>>> import numpy as np
>>> import numpy.linalg as la
>>> np.set_printoptions(precision=1, suppress=True, linewidth=200, floatmode="fixed")
>>> data = np.load("run12.npy")
>>> data
array([[0, 1, 2, 0, 3],
       [1, 0, 1, 2, 0],
       [2, 1, 0, 1, 2],
       [0, 2, 1, 0, 1],
       [3, 0, 2, 1, 0]])
>>> np.round(la.eigvalsh(data).min(), 1)
np.float64(-3.6)
>>> [round(float(la.det(data[:i, :i])), 2) + 0 for i in range(1, 6)]
[0.0, -1.0, 4.0, 9.0, -70.0]
>>> np.all(la.eigvalsh(data) > 0)
np.False_
>>> O = data.astype(float).copy()
>>> for j in range(5):
...     O[:, j] -= O[:, :j] @ (O[:, :j].T @ O[:, j])
...     O[:, j] /= la.norm(O[:, j])
... 
>>> O.round(1) + 0
array([[ 0.0,  0.4,  0.7, -0.1,  0.6],
       [ 0.3, -0.1,  0.3,  0.9, -0.1],
       [ 0.5,  0.3, -0.6,  0.1,  0.5],
       [ 0.0,  0.8,  0.0,  0.0, -0.5],
       [ 0.8, -0.2,  0.3, -0.4, -0.3]])
>>> np.round(O.T @ O, 1) + 0
array([[1.0, 0.0, 0.0, 0.0, 0.0],
       [0.0, 1.0, 0.0, 0.0, 0.0],
       [0.0, 0.0, 1.0, 0.0, 0.0],
       [0.0, 0.0, 0.0, 1.0, 0.0],
       [0.0, 0.0, 0.0, 0.0, 1.0]])
>>> M2 = np.array([[0, 2], [7, 8], [5, 7]])
>>> arr = np.kron(np.eye(3, dtype=int), M2)
>>> arr
array([[0, 2, 0, 0, 0, 0],
       [7, 8, 0, 0, 0, 0],
       [5, 7, 0, 0, 0, 0],
       [0, 0, 0, 2, 0, 0],
       [0, 0, 7, 8, 0, 0],
       [0, 0, 5, 7, 0, 0],
       [0, 0, 0, 0, 0, 2],
       [0, 0, 0, 0, 7, 8],
       [0, 0, 0, 0, 5, 7]])
>>> proj = arr @ la.solve(arr.T @ arr, arr.T)
>>> proj
array([[ 0.8, -0.2,  0.3,  0.0,  0.0,  0.0,  0.0,  0.0,  0.0],
       [-0.2,  0.7,  0.4,  0.0,  0.0,  0.0,  0.0,  0.0,  0.0],
       [ 0.3,  0.4,  0.5,  0.0,  0.0,  0.0,  0.0,  0.0,  0.0],
       [ 0.0,  0.0,  0.0,  0.8, -0.2,  0.3,  0.0,  0.0,  0.0],
       [ 0.0,  0.0,  0.0, -0.2,  0.7,  0.4,  0.0,  0.0,  0.0],
       [ 0.0,  0.0,  0.0,  0.3,  0.4,  0.5,  0.0,  0.0,  0.0],
       [ 0.0,  0.0,  0.0,  0.0,  0.0,  0.0,  0.8, -0.2,  0.3],
       [ 0.0,  0.0,  0.0,  0.0,  0.0,  0.0, -0.2,  0.7,  0.4],
       [ 0.0,  0.0,  0.0,  0.0,  0.0,  0.0,  0.3,  0.4,  0.5]])
>>> proj @ arr[:, 1]
array([2.0, 8.0, 7.0, 0.0, 0.0, 0.0, 0.0, 0.0, 0.0])
>>> np.allclose(proj @ proj, proj)
True
>>> th = np.radians(60)
>>> R = np.eye(6)
>>> R[4, 4] = R[1, 1] = np.cos(th)
>>> R[4, 1], R[1, 4] = -np.sin(th), np.sin(th)
>>> R
array([[ 1.0,  0.0,  0.0,  0.0,  0.0,  0.0],
       [ 0.0,  0.5,  0.0,  0.0,  0.9,  0.0],
       [ 0.0,  0.0,  1.0,  0.0,  0.0,  0.0],
       [ 0.0,  0.0,  0.0,  1.0,  0.0,  0.0],
       [ 0.0, -0.9,  0.0,  0.0,  0.5,  0.0],
       [ 0.0,  0.0,  0.0,  0.0,  0.0,  1.0]])
>>> M2 = arr @ R.T
>>> la.svd(arr, compute_uv=False), la.svd(M2, compute_uv=False)
(array([13.7, 13.7, 13.7,  1.4,  1.4,  1.4]), array([13.7, 13.7, 13.7,  1.4,  1.4,  1.4]))
>>> round(la.det(R), 1), np.trace(R)
(np.float64(1.0), np.float64(5.0))
>>> np.allclose(arr @ arr.T, M2 @ M2.T)
True
>>> M2 = arr / la.norm(arr, axis=1, keepdims=True)
>>> C2 = M2 @ M2.T
>>> la.norm(M2, axis=1)
array([1.0, 1.0, 1.0, 1.0, 1.0, 1.0, 1.0, 1.0, 1.0])
>>> (C2 - 2 * np.eye(9)).round(6).argmax(axis=1)
array([2, 2, 1, 5, 5, 4, 8, 8, 7])
>>> C2
array([[1.0, 0.8, 0.8, 0.0, 0.0, 0.0, 0.0, 0.0, 0.0],
       [0.8, 1.0, 1.0, 0.0, 0.0, 0.0, 0.0, 0.0, 0.0],
       [0.8, 1.0, 1.0, 0.0, 0.0, 0.0, 0.0, 0.0, 0.0],
       [0.0, 0.0, 0.0, 1.0, 0.8, 0.8, 0.0, 0.0, 0.0],
       [0.0, 0.0, 0.0, 0.8, 1.0, 1.0, 0.0, 0.0, 0.0],
       [0.0, 0.0, 0.0, 0.8, 1.0, 1.0, 0.0, 0.0, 0.0],
       [0.0, 0.0, 0.0, 0.0, 0.0, 0.0, 1.0, 0.8, 0.8],
       [0.0, 0.0, 0.0, 0.0, 0.0, 0.0, 0.8, 1.0, 1.0],
       [0.0, 0.0, 0.0, 0.0, 0.0, 0.0, 0.8, 1.0, 1.0]])
>>> C2[4]
array([0.0, 0.0, 0.0, 0.8, 1.0, 1.0, 0.0, 0.0, 0.0])
